$ python3 -q
>>> import numpy as np
>>> np.set_printoptions(precision=2, suppress=True, linewidth=160)
>>> def rd(a):
...     return np.round(a, 2) + 0
... 
>>> K = np.loadtxt("dump.csv", delimiter=",")
>>> K
array([[ 1.,  0.,  0.,  0.,  0.,  0.,  0.,  0.,  0.,  0.,  0.,  0.],
       [ 0.,  1.,  0.,  0.,  0.,  0.,  0.,  0.,  0.,  0.,  0.,  0.],
       [ 0.,  0.,  1.,  0.,  0.,  0.,  0.,  0.,  0.,  0.,  0.,  0.],
       [ 0.,  0.,  0.,  1.,  0.,  0.,  0.,  0.,  0.,  0.,  0.,  0.],
       [ 0.,  0.,  0.,  0.,  1.,  0.,  0.,  0.,  0.,  0.,  0.,  0.],
       [ 0.,  0.,  0.,  0.,  0.,  0.,  0.,  0.,  0.,  0.,  1.,  0.],
       [ 0.,  0.,  0.,  0.,  0.,  0.,  1.,  0.,  0.,  0.,  0.,  0.],
       [ 0.,  0.,  0.,  0.,  0.,  0.,  0.,  1.,  0.,  0.,  0.,  0.],
       [ 0.,  0.,  0.,  0.,  0.,  0.,  0.,  0.,  1.,  0.,  0.,  0.],
       [ 0.,  0.,  0.,  0.,  0.,  0.,  0.,  0.,  0.,  1.,  0.,  0.],
       [ 0.,  0.,  0.,  0.,  0., -1.,  0.,  0.,  0.,  0.,  0.,  0.],
       [ 0.,  0.,  0.,  0.,  0.,  0.,  0.,  0.,  0.,  0.,  0.,  1.]])
>>> x0 = np.array([2, 1, 0, 3, 2, 3, 1, 0, 0, 1, 0, 2])
>>> rd(np.linalg.inv(K))
array([[ 1.,  0.,  0.,  0.,  0.,  0.,  0.,  0.,  0.,  0.,  0.,  0.],
       [ 0.,  1.,  0.,  0.,  0.,  0.,  0.,  0.,  0.,  0.,  0.,  0.],
       [ 0.,  0.,  1.,  0.,  0.,  0.,  0.,  0.,  0.,  0.,  0.,  0.],
       [ 0.,  0.,  0.,  1.,  0.,  0.,  0.,  0.,  0.,  0.,  0.,  0.],
       [ 0.,  0.,  0.,  0.,  1.,  0.,  0.,  0.,  0.,  0.,  0.,  0.],
       [ 0.,  0.,  0.,  0.,  0.,  0.,  0.,  0.,  0.,  0., -1.,  0.],
       [ 0.,  0.,  0.,  0.,  0.,  0.,  1.,  0.,  0.,  0.,  0.,  0.],
       [ 0.,  0.,  0.,  0.,  0.,  0.,  0.,  1.,  0.,  0.,  0.,  0.],
       [ 0.,  0.,  0.,  0.,  0.,  0.,  0.,  0.,  1.,  0.,  0.,  0.],
       [ 0.,  0.,  0.,  0.,  0.,  0.,  0.,  0.,  0.,  1.,  0.,  0.],
       [ 0.,  0.,  0.,  0.,  0.,  1.,  0.,  0.,  0.,  0.,  0.,  0.],
       [ 0.,  0.,  0.,  0.,  0.,  0.,  0.,  0.,  0.,  0.,  0.,  1.]])
>>> 12 - np.linalg.matrix_rank(K - np.eye(12), tol=1e-8)
np.int64(10)
>>> [p for p in range(1, 25) if np.allclose(np.linalg.matrix_power(K, p), np.eye(12))]
[4, 8, 12, 16, 20, 24]
>>> rd(np.linalg.norm(x0)), rd(np.linalg.norm(K @ x0))
(np.float64(5.74), np.float64(5.74))
>>> blk = np.stack([K, -2 * K, K[::-1]])
>>> rd(np.linalg.det(blk))
array([   1., 4096.,    1.])
>>> blk.sum(axis=0)
array([[-1.,  0.,  0.,  0.,  0.,  0.,  0.,  0.,  0.,  0.,  0.,  1.],
       [ 0., -1.,  0.,  0.,  0., -1.,  0.,  0.,  0.,  0.,  0.,  0.],
       [ 0.,  0., -1.,  0.,  0.,  0.,  0.,  0.,  0.,  1.,  0.,  0.],
       [ 0.,  0.,  0., -1.,  0.,  0.,  0.,  0.,  1.,  0.,  0.,  0.],
       [ 0.,  0.,  0.,  0., -1.,  0.,  0.,  1.,  0.,  0.,  0.,  0.],
       [ 0.,  0.,  0.,  0.,  0.,  0.,  1.,  0.,  0.,  0., -1.,  0.],
       [ 0.,  0.,  0.,  0.,  0.,  0., -1.,  0.,  0.,  0.,  1.,  0.],
       [ 0.,  0.,  0.,  0.,  1.,  0.,  0., -1.,  0.,  0.,  0.,  0.],
       [ 0.,  0.,  0.,  1.,  0.,  0.,  0.,  0., -1.,  0.,  0.,  0.],
       [ 0.,  0.,  1.,  0.,  0.,  0.,  0.,  0.,  0., -1.,  0.,  0.],
       [ 0.,  1.,  0.,  0.,  0.,  1.,  0.,  0.,  0.,  0.,  0.,  0.],
       [ 1.,  0.,  0.,  0.,  0.,  0.,  0.,  0.,  0.,  0.,  0., -1.]])
>>> np.linalg.matrix_rank(blk.reshape(3, -1))
np.int64(2)
>>> np.linalg.matrix_rank(blk)
array([12, 12, 12])
>>> np.einsum("bij,cij->bc", blk, blk)
array([[ 12., -24.,   0.],
       [-24.,  48.,   0.],
       [  0.,   0.,  12.]])
>>> def softmax(z):
...     e = np.exp(z - z.max(axis=-1, keepdims=True))
...     return e / e.sum(axis=-1, keepdims=True)
... 
>>> rd(softmax(K[10]))
array([0.09, 0.09, 0.09, 0.09, 0.09, 0.03, 0.09, 0.09, 0.09, 0.09, 0.09, 0.09])
>>> rd(softmax(K[10] + 5))
array([0.09, 0.09, 0.09, 0.09, 0.09, 0.03, 0.09, 0.09, 0.09, 0.09, 0.09, 0.09])
>>> S = K @ K.T / np.sqrt(12)
>>> rd(softmax(S))
array([[0.11, 0.08, 0.08, 0.08, 0.08, 0.08, 0.08, 0.08, 0.08, 0.08, 0.08, 0.08],
       [0.08, 0.11, 0.08, 0.08, 0.08, 0.08, 0.08, 0.08, 0.08, 0.08, 0.08, 0.08],
       [0.08, 0.08, 0.11, 0.08, 0.08, 0.08, 0.08, 0.08, 0.08, 0.08, 0.08, 0.08],
       [0.08, 0.08, 0.08, 0.11, 0.08, 0.08, 0.08, 0.08, 0.08, 0.08, 0.08, 0.08],
       [0.08, 0.08, 0.08, 0.08, 0.11, 0.08, 0.08, 0.08, 0.08, 0.08, 0.08, 0.08],
       [0.08, 0.08, 0.08, 0.08, 0.08, 0.11, 0.08, 0.08, 0.08, 0.08, 0.08, 0.08],
       [0.08, 0.08, 0.08, 0.08, 0.08, 0.08, 0.11, 0.08, 0.08, 0.08, 0.08, 0.08],
       [0.08, 0.08, 0.08, 0.08, 0.08, 0.08, 0.08, 0.11, 0.08, 0.08, 0.08, 0.08],
       [0.08, 0.08, 0.08, 0.08, 0.08, 0.08, 0.08, 0.08, 0.11, 0.08, 0.08, 0.08],
       [0.08, 0.08, 0.08, 0.08, 0.08, 0.08, 0.08, 0.08, 0.08, 0.11, 0.08, 0.08],
       [0.08, 0.08, 0.08, 0.08, 0.08, 0.08, 0.08, 0.08, 0.08, 0.08, 0.11, 0.08],
       [0.08, 0.08, 0.08, 0.08, 0.08, 0.08, 0.08, 0.08, 0.08, 0.08, 0.08, 0.11]])
>>> rd(softmax(S)[10] @ K)
array([ 0.08,  0.08,  0.08,  0.08,  0.08, -0.11,  0.08,  0.08,  0.08,  0.08,  0.08,  0.08])
>>> C = np.array([[-3, -2, 1, 0, -2, -2, -1, -2, 2],
...     [-2, 3, 2, 0, -3, 1, 1, -2, -1],
...     [2, -1, 3, 1, 0, -2, -1, -3, 0],
...     [0, 1, 2, 2, 3, -2, 1, 0, 3],
...     [-1, -2, -1, 2, -3, 2, 3, -3, 3],
...     [-1, -3, 3, 0, 2, 3, -2, 2, 2],
...     [-3, 1, -2, 2, 2, 1, -2, 1, 3],
...     [1, -1, 1, 2, -3, -1, -3, -2, -1],
...     [-3, 1, 0, 2, 3, 3, 1, 3, 1]])
>>> rng = np.random.default_rng(62)
>>> m1 = (rng.random((36, 9)) < 0.25) @ C
>>> m1
array([[ 0,  0,  0,  0,  0,  0,  0,  0,  0],
       [-2, -5,  9,  3,  3, -3, -3, -3,  7],
       [-4, -2,  1,  2,  4,  4, -4,  3,  5],
       [-1,  2,  3,  2, -6,  0, -2, -4, -2],
       [ 2,  0,  5,  3,  3, -4,  0, -3,  3],
       [-3, -2,  1,  0, -2, -2, -1, -2,  2],
       [-2, -6,  7,  1,  0, -1, -4, -3,  4],
       [-3,  1,  0,  2,  3,  3,  1,  3,  1],
       [-3,  1,  0,  2,  3,  3,  1,  3,  1],
       [-2,  2,  6,  5, -3,  1, -2, -4, -1],
       [-3,  1, -2,  2,  2,  1, -2,  1,  3],
       [-3,  1, -2,  2,  2,  1, -2,  1,  3],
       [-1, -3,  3,  0,  2,  3, -2,  2,  2],
       [ 0,  0,  0,  0,  0,  0,  0,  0,  0],
       [-5,  2,  5,  2, -2, -3,  1, -4,  4],
       [-4, -2,  3,  2,  5,  6, -1,  5,  3],
       [-6, -1,  2,  2, -8,  1,  3, -7,  4],
       [ 1,  0,  3,  4,  0, -3, -2, -2,  2],
       [-2, -2,  6,  5,  7,  0, -4,  0,  8],
       [ 0,  0,  0,  0,  0,  0,  0,  0,  0],
       [-4,  3,  1,  4, -4,  1, -4, -3,  1],
       [-3,  1,  0,  2,  3,  3,  1,  3,  1],
       [-5, -1,  0,  7,  2,  4,  1, -2,  7],
       [-3, -2,  1,  0, -2, -2, -1, -2,  2],
       [ 0,  0,  0,  0,  0,  0,  0,  0,  0],
       [-2, -3,  2,  2, -5, -3, -4, -4,  1],
       [-5, -6,  5,  4,  0,  1,  1, -3, 10],
       [ 2, -1,  3,  1,  0, -2, -1, -3,  0],
       [-3, -5,  5,  5,  2,  6,  1, -1,  6],
       [-1, -2,  5,  2,  5,  1, -1,  2,  5],
       [-6,  2,  1,  4, -3,  6,  5, -2,  3],
       [-7, -1,  1,  4,  7,  7, -3,  6,  6],
       [-4, -2,  4,  2, -4,  6,  2, -3,  4],
       [ 0,  0,  0,  0,  0,  0,  0,  0,  0],
       [-2,  0,  1,  4,  0,  2, -2,  1,  0],
       [-6,  1,  3,  2,  1,  5, -3,  1,  4]])
>>> x0 = np.array([0, -7, -1, -2, 0, 3, -4, 1, 9])
>>> rhs = m1 @ x0
>>> rhs
array([  0,  83,  85, -35,   1,  27,  79,   6,   6, -32,  30,  30,  55,   0,  -4,  61,  21,   4,  86,   0,  -5,   6,  62,  27,   0,  27, 115,  -3,  87,  59,
         0,  91,  49,   0,   6,  50])
>>> rhs = rhs + 0.02 * rng.normal(size=36)
>>> rd(rhs)
array([ -0.02,  83.02,  84.98, -35.  ,   1.  ,  26.94,  79.03,   6.02,   5.98, -32.03,  29.99,  30.01,  55.  ,  -0.02,  -3.98,  60.98,  21.02,   3.98,  86.01,
        -0.01,  -5.01,   5.99,  62.02,  27.  ,   0.  ,  26.98, 115.03,  -2.99,  86.98,  58.99,  -0.02,  90.99,  49.03,   0.02,   6.  ,  49.98])
>>> c, *_ = np.linalg.lstsq(m1, rhs)
>>> rd(m1.T @ (rhs - m1 @ c))
array([0., 0., 0., 0., 0., 0., 0., 0., 0.])
>>> rd(np.linalg.norm(rhs - m1 @ c))
np.float64(0.1)
>>> Ac = m1 - m1.mean(axis=0)
>>> Uu, sv, VT = np.linalg.svd(Ac, full_matrices=False)
>>> (np.sign(Uu[:, 0]) == np.sign(Uu[0, 0])).astype(int)
array([1, 0, 0, 1, 1, 1, 1, 0, 0, 1, 0, 0, 0, 1, 1, 0, 1, 1, 0, 1, 1, 0, 0, 1, 1, 1, 0, 1, 0, 0, 1, 0, 1, 1, 0, 0])
>>> rd(sv ** 2 / (sv ** 2).sum())
array([0.36, 0.24, 0.19, 0.06, 0.06, 0.05, 0.02, 0.01, 0.  ])
>>> np.abs(VT[0]).argmax()
np.int64(4)
>>> np.abs(Uu[:, 0]).argmax()
np.int64(31)
>>> rd(np.abs(VT[-1]))
array([0.31, 0.13, 0.11, 0.15, 0.53, 0.13, 0.03, 0.63, 0.4 ])
>>> lab = m1[:, 6] > np.median(m1[:, 6])
>>> u = m1[lab].mean(axis=0) - m1[~lab].mean(axis=0)
>>> np.argsort(-np.abs(u).round(6), kind="stable")
array([6, 2, 4, 5, 7, 1, 3, 0, 8])
>>> lab.astype(int)
array([1, 0, 0, 0, 1, 0, 0, 1, 1, 0, 0, 0, 0, 1, 1, 0, 1, 0, 0, 1, 0, 1, 1, 0, 1, 0, 1, 0, 1, 0, 1, 0, 1, 1, 0, 0])
>>> rd((((m1 - m1.mean(axis=0)) @ u > 0) == lab).mean())
np.float64(0.89)
>>> J = np.load("data.npy")
>>> J
array([[24, -3,  8, -5, -6,  1,  6, -4, -6, -9,  5, -1,  1, -2],
       [ 4, 89,  0,  9, -7, -1,  4, -5, -9,  3,  3, -3,  2, -7],
       [ 4,  2, 33,  9,  5,  0,  0,  2,  6,  0,  5, -9,  0,  8],
       [-3, -1, -6, 18, -7,  2,  0,  4,  1,  9,  1,  7, -3, -8],
       [ 4,  4,  8,  6, 33,  0,  1, -7,  0,  2, -8,  3,  2, -9],
       [ 8, -5,  7, -4,  8, 82,  1,  2, -3,  6,  5, -5, -6,  0],
       [-4, -8,  0,  4,  5, -3, 75,  0,  7, -3, -9,  8,  9,  0],
       [ 8,  9,  2, -3, -4, -3,  9, 12,  0, -7, -4, -6,  6,  7],
       [-8, -2,  4, -8,  1, -8, -8,  8, 23,  1,  5, -1, -6,  2],
       [-3, -6,  2, -9,  6, -5, -7, -6,  3, 39, -2, -4, -4, -1],
       [ 0, -4,  5,  7,  6, -5,  6,  3, -6,  8,  6,  3, -8, -8],
       [ 7, -7, -3,  4,  0, -4,  3,  2,  4,  8,  1, 42, -5,  8],
       [ 6,  2,  2,  0, -5,  1,  7, -3, -1,  5, -9,  7, 24, -7],
       [-4, -4,  7,  5, -2, -8, -6, -6, -4,  8, -3,  8,  4, 63]])
>>> u = np.array([-5, 6, -5])
>>> np.polyval(u, J[3])
array([  -68,   -16,  -221, -1517,  -292,   -13,    -5,   -61,    -4,  -356,    -4,  -208,   -68,  -373])
>>> np.convolve(J[3], u)
array([  15,  -13,   39, -121,  173, -142,   47,  -30,   19,  -59,   44,  -74,   52,  -13,  -33,   40])
>>> np.correlate(J[3], J[6], "full")
array([   0,  -27,  -33,  -35,  132,  117, -189, -242,   99, -476, 1418, -553,  276,   51,  235, -100,  806,   84,  507, -237, -576,  -39,  -96,  -92,   -4,
         76,   32])
>>> np.cross(J[3, :3], J[6, :3])
array([-48,  24,  20])
